$ python -q
>>> import numpy as np
>>> from numpy import linalg as LA
>>> np.set_printoptions(precision=3, suppress=True, linewidth=100, legacy="1.25")
>>> rnd = lambda a: np.round(a, 3) + 0
>>> rng = np.random.default_rng(574425)
>>> z = rng.integers(0, 2, 4)
>>> J = np.array([[-1, -8, 7, 9], [-9, 9, 3, -5], [-8, -8, -6, -3], [8, -6, -5, 9]]) * (z[:, None] == z)
>>> J
array([[-1, -8,  7,  9],
       [-9,  9,  3, -5],
       [-8, -8, -6, -3],
       [ 8, -6, -5,  9]])
>>> B = np.array([[0, -1], [-5, -4]])
>>> basis = np.kron(B, J)
>>> basis
array([[  0,   0,   0,   0,   1,   8,  -7,  -9],
       [  0,   0,   0,   0,   9,  -9,  -3,   5],
       [  0,   0,   0,   0,   8,   8,   6,   3],
       [  0,   0,   0,   0,  -8,   6,   5,  -9],
       [  5,  40, -35, -45,   4,  32, -28, -36],
       [ 45, -45, -15,  25,  36, -36, -12,  20],
       [ 40,  40,  30,  15,  32,  32,  24,  12],
       [-40,  30,  25, -45, -32,  24,  20, -36]])
>>> Q, Rm = LA.qr(basis)
>>> rnd(abs(Rm[0, 0])), rnd(LA.norm(basis[:, 0]))
(72.457, 72.457)
>>> rnd(np.abs(np.diag(Rm)))
array([72.457, 75.751, 51.99 , 26.662, 14.491, 15.15 , 10.398,  5.332])
>>> rnd(Q.T @ Q)
array([[1., 0., 0., 0., 0., 0., 0., 0.],
       [0., 1., 0., 0., 0., 0., 0., 0.],
       [0., 0., 1., 0., 0., 0., 0., 0.],
       [0., 0., 0., 1., 0., 0., 0., 0.],
       [0., 0., 0., 0., 1., 0., 0., 0.],
       [0., 0., 0., 0., 0., 1., 0., 0.],
       [0., 0., 0., 0., 0., 0., 1., 0.],
       [0., 0., 0., 0., 0., 0., 0., 1.]])
>>> Q = J.astype(float).copy()
>>> for j in range(4):
...     Q[:, j] -= Q[:, :j] @ (Q[:, :j].T @ Q[:, j])
...     Q[:, j] /= LA.norm(Q[:, j])
... 
>>> rnd(Q.T @ J)
array([[14.491, -3.933, -1.794,  9.109],
       [ 0.   , 15.15 ,  2.768, -7.338],
       [ 0.   ,  0.   , 10.398,  5.545],
       [ 0.   ,  0.   ,  0.   ,  5.332]])
>>> rnd(Q.T @ Q)
array([[1., 0., 0., 0.],
       [0., 1., 0., 0.],
       [0., 0., 1., 0.],
       [0., 0., 0., 1.]])
>>> B = J / LA.norm(J, axis=1, keepdims=True)
>>> gram = B @ B.T
>>> print(rnd(LA.norm(B, axis=1)))
[1. 1. 1. 1.]
>>> print((gram - 2 * np.eye(4)).round(6).argmax(axis=1))
[3 2 0 0]
>>> rnd(np.degrees(np.arccos(np.clip(gram[2, 3], -1, 1))))
93.949
>>> proj = np.triu(np.array([[0, 2, 3, 1], [3, 1, 0, 1], [2, 1, 2, 0], [3, 3, 1, 2]]), 1) + np.eye(4)
>>> B = proj @ J @ LA.inv(proj)
>>> proj @ J - J @ proj
array([[-34., -10., -14.,  -1.],
       [  8.,  12.,  22.,   9.],
       [  0.,  16.,  24.,  16.],
       [  0., -16., -24.,  -2.]])
>>> B
array([[-35.,  50.,  95., -16.],
       [ -1.,   5.,   1.,   0.],
       [ -8.,   8.,  18.,  -3.],
       [  8., -22., -29.,  23.]])
>>> np.trace(B), np.trace(J)
(11.0, 11)
>>> A = np.array([[1, -1, 1, -1], [1, 0, 0, 0], [1, 1, 1, 1]])
>>> r0 = np.array([2, 1])
>>> np.cross(A[1, :3], A[0, :3])
array([ 0, -1, -1])
>>> B = A / LA.norm(A, axis=1, keepdims=True)
>>> gram = B @ B.T
>>> (np.abs(gram) > 0.9).astype(int)
array([[1, 0, 0],
       [0, 1, 0],
       [0, 0, 1]])
>>> gram[2]
array([0. , 0.5, 1. ])
>>> rnd(LA.norm(B, axis=1))
array([1., 1., 1.])
>>> ang = np.deg2rad(36)
>>> F = np.eye(6)
>>> F[np.ix_([0, 4], [0, 4])] = [[np.cos(ang), -np.sin(ang)], [np.sin(ang), np.cos(ang)]]
>>> rnd(F)
array([[ 0.809,  0.   ,  0.   ,  0.   , -0.588,  0.   ],
       [ 0.   ,  1.   ,  0.   ,  0.   ,  0.   ,  0.   ],
       [ 0.   ,  0.   ,  1.   ,  0.   ,  0.   ,  0.   ],
       [ 0.   ,  0.   ,  0.   ,  1.   ,  0.   ,  0.   ],
       [ 0.588,  0.   ,  0.   ,  0.   ,  0.809,  0.   ],
       [ 0.   ,  0.   ,  0.   ,  0.   ,  0.   ,  1.   ]])
>>> ang = np.radians(180)
>>> Rm = np.eye(6)
>>> Rm[1, 1] = Rm[2, 2] = np.cos(ang)
>>> Rm[1, 2], Rm[2, 1] = -np.sin(ang), np.sin(ang)
>>> rnd(Rm)
array([[ 1.,  0.,  0.,  0.,  0.,  0.],
       [ 0., -1.,  0.,  0.,  0.,  0.],
       [ 0.,  0., -1.,  0.,  0.,  0.],
       [ 0.,  0.,  0.,  1.,  0.,  0.],
       [ 0.,  0.,  0.,  0.,  1.,  0.],
       [ 0.,  0.,  0.,  0.,  0.,  1.]])
>>> B = F @ Rm.T
>>> rnd(LA.svd(F, compute_uv=False)), rnd(LA.svd(B, compute_uv=False))
(array([1., 1., 1., 1., 1., 1.]), array([1., 1., 1., 1., 1., 1.]))
>>> rnd(B)
array([[ 0.809,  0.   ,  0.   ,  0.   , -0.588,  0.   ],
       [ 0.   , -1.   ,  0.   ,  0.   ,  0.   ,  0.   ],
       [ 0.   ,  0.   , -1.   ,  0.   ,  0.   ,  0.   ],
       [ 0.   ,  0.   ,  0.   ,  1.   ,  0.   ,  0.   ],
       [ 0.588,  0.   ,  0.   ,  0.   ,  0.809,  0.   ],
       [ 0.   ,  0.   ,  0.   ,  0.   ,  0.   ,  1.   ]])
>>> np.allclose(LA.norm(F, axis=1), LA.norm(B, axis=1))
True
>>> print(rnd(LA.det(Rm)), np.trace(Rm))
1.0 2.0
